$ ipython --no-banner

In [1]: import numpy as np

In [2]: import numpy.linalg as la

In [3]: np.set_printoptions(precision=3, suppress=True, linewidth=120)

In [4]: f = np.array([1, 2, 3])

In [5]: E = 4 * np.eye(3) + np.outer(f, f)

In [6]: E
Out[6]: 
array([[ 5.,  2.,  3.],
       [ 2.,  8.,  6.],
       [ 3.,  6., 13.]])

In [7]: # equal to its transpose

In [8]: vec = np.ones(3)

In [9]: for _ in range(5):
   ...:     vec = E @ vec
   ...:     vec /= la.norm(vec)
   ...:     print(round(vec @ E @ vec, 3))
   ...: 
17.886
17.994
18.0
18.0
18.0

In [10]: vec
Out[10]: array([0.267, 0.535, 0.802])

In [11]: round(float(la.eigvalsh(E)[-1]), 3)
Out[11]: 18.0

In [12]: low = la.cholesky(E)

In [13]: la.eigvalsh(E).min() > 0
Out[13]: np.True_

In [14]: J = np.load("case16.npy")

In [15]: J
Out[15]: 
array([[ 16, -16, -12],
       [-16,  16,  12],
       [-12,  12,   9]])

In [16]: # symmetric

In [17]: out = J[0, 0] * J[1:] - np.outer(J[1:, 0], J[0])

In [18]: out
Out[18]: 
array([[0, 0, 0],
       [0, 0, 0]])

In [19]: la.matrix_rank(out), la.matrix_rank(J)
Out[19]: (np.int64(0), np.int64(1))

In [20]: out = np.array([[3, 0, 3], [0, 1, 2], [0, 3, 0]])

In [21]: np.einsum("ij,ij->i", J, J)
Out[21]: array([656, 656, 369])

In [22]: la.matrix_rank(np.vstack([J, out.T]))
Out[22]: np.int64(3)

In [23]: out.T @ J.T
Out[23]: 
array([[ 48, -48, -36],
       [-52,  52,  39],
       [ 16, -16, -12]])

In [24]: out = J / np.sqrt((J ** 2).mean(axis=1, keepdims=True))

In [25]: J - J.mean(axis=1, keepdims=True)
Out[25]: 
array([[ 20., -12.,  -8.],
       [-20.,  12.,   8.],
       [-15.,   9.,   6.]])

In [26]: la.norm(out, axis=1)
Out[26]: array([1.732, 1.732, 1.732])

In [27]: out[0]
Out[27]: array([ 1.082, -1.082, -0.812])

In [28]: la.matrix_rank(J - J.mean(axis=1, keepdims=True))
Out[28]: np.int64(1)

In [29]: K = np.load("sample18.npy")

In [30]: K
Out[30]: 
array([[-0.042,  7.756, -1.978],
       [-2.21 ,  0.467,  0.211],
       [-0.424, -3.423, -0.646],
       [-1.109, -1.123,  0.616],
       [-0.247,  1.306,  0.53 ],
       [-1.261, -1.195,  0.655],
       [ 1.558, -0.934, -1.388],
       [-2.24 , -2.843,  0.992],
       [-2.419,  3.354, -1.372],
       [ 2.082,  1.809, -0.606],
       [-0.432,  0.992, -0.229]])

In [31]: rng = np.random.default_rng(628)

In [32]: out = K + rng.integers(-2, 3, (11, 2)) @ rng.integers(-2, 3, (2, 3))

In [33]: out
Out[33]: 
array([[-0.042, -0.244, -9.978],
       [ 1.79 ,  4.467,  4.211],
       [-2.424,  2.577,  5.354],
       [ 0.891,  4.877,  6.616],
       [-4.247, -2.694, -3.47 ],
       [ 2.739, -5.195, -3.345],
       [-0.442,  1.066,  0.612],
       [-4.24 , -4.843, -1.008],
       [ 1.581,  3.354, -1.372],
       [-1.918,  5.809,  3.394],
       [-4.432, -3.008, -4.229]])

In [34]: out - K
Out[34]: 
array([[ 0., -8., -8.],
       [ 4.,  4.,  4.],
       [-2.,  6.,  6.],
       [ 2.,  6.,  6.],
       [-4., -4., -4.],
       [ 4., -4., -4.],
       [-2.,  2.,  2.],
       [-2., -2., -2.],
       [ 4.,  0.,  0.],
       [-4.,  4.,  4.],
       [-4., -4., -4.]])

In [35]: la.matrix_rank(out - K, tol=1e-8)
Out[35]: np.int64(2)

In [36]: np.abs(out - K).sum(axis=1)
Out[36]: array([16., 12., 14., 14., 12., 12.,  6.,  6.,  4., 12., 12.])

In [37]: cen = (K - K.mean(axis=0)) / K.std(axis=0)

In [38]: cen.std(axis=0)
Out[38]: array([1., 1., 1.])

In [39]: np.argwhere(np.abs(cen) > 2)
Out[39]: array([[0, 1]])

In [40]: b = la.lstsq(np.delete(cen, 2, axis=1), cen[:, 2])[0]

In [41]: b
Out[41]: array([-0.328, -0.586])

In [42]: np.abs(b).argmax()
Out[42]: np.int64(1)

In [43]: np.round(1 - np.var(cen[:, 2] - np.delete(cen, 2, axis=1) @ b), 3)
Out[43]: np.float64(0.504)

In [44]: cent = K[[5, 1]].astype(float)

In [45]: for _ in range(4):
    ...:     lab = la.norm(K[:, None] - cent, axis=-1).argmin(axis=1)
    ...:     cent = np.array([K[lab == j].mean(axis=0) for j in range(2)])
    ...: 

In [46]: lab
Out[46]: array([1, 0, 0, 0, 1, 0, 0, 0, 1, 1, 1])

In [47]: cent[1] - cent[0]
Out[47]: array([ 0.736,  4.552, -0.804])

In [48]: cent
Out[48]: 
array([[-0.948, -1.508,  0.073],
       [-0.212,  3.043, -0.731]])

In [49]: np.abs(cent[1] - cent[0]).argmax()
Out[49]: np.int64(1)

In [50]: d = la.norm(K[:, None] - K[None], axis=-1)

In [51]: la.matrix_rank(d ** 2)
Out[51]: np.int64(5)

In [52]: d[:5, :5]
Out[52]: 
array([[ 0.   ,  7.913, 11.265,  9.311,  6.923],
       [ 7.913,  0.   ,  4.365,  1.976,  2.158],
       [11.265,  4.365,  0.   ,  2.711,  4.876],
       [ 9.311,  1.976,  2.711,  0.   ,  2.579],
       [ 6.923,  2.158,  4.876,  2.579,  0.   ]])

In [53]: d.mean(axis=1).argmax()
Out[53]: np.int64(0)

In [54]: np.flatnonzero(d[7] < d.mean() / 2)
Out[54]: array([5, 7])

In [55]: (d + 1e9 * np.eye(11)).round(6).argmin(axis=1)
Out[55]: array([ 8, 10,  7,  5, 10,  3,  9,  5, 10,  4,  4])

In [56]: np.unravel_index(d.round(6).argmax(), d.shape)
Out[56]: (np.int64(0), np.int64(2))

In [57]: d.shape
Out[57]: (11, 11)

In [58]: lab = K[:, 2] > np.median(K[:, 2])

In [59]: f = K[lab].mean(axis=0) - K[~lab].mean(axis=0)

In [60]: np.argsort(-np.abs(f).round(6), kind="stable")
Out[60]: array([1, 2, 0])

In [61]: np.round((((K - K.mean(axis=0)) @ f > 0) == lab).mean(), 3)
Out[61]: np.float64(0.818)

In [62]: lab.astype(int)
Out[62]: array([0, 1, 0, 1, 1, 1, 0, 1, 0, 0, 0])
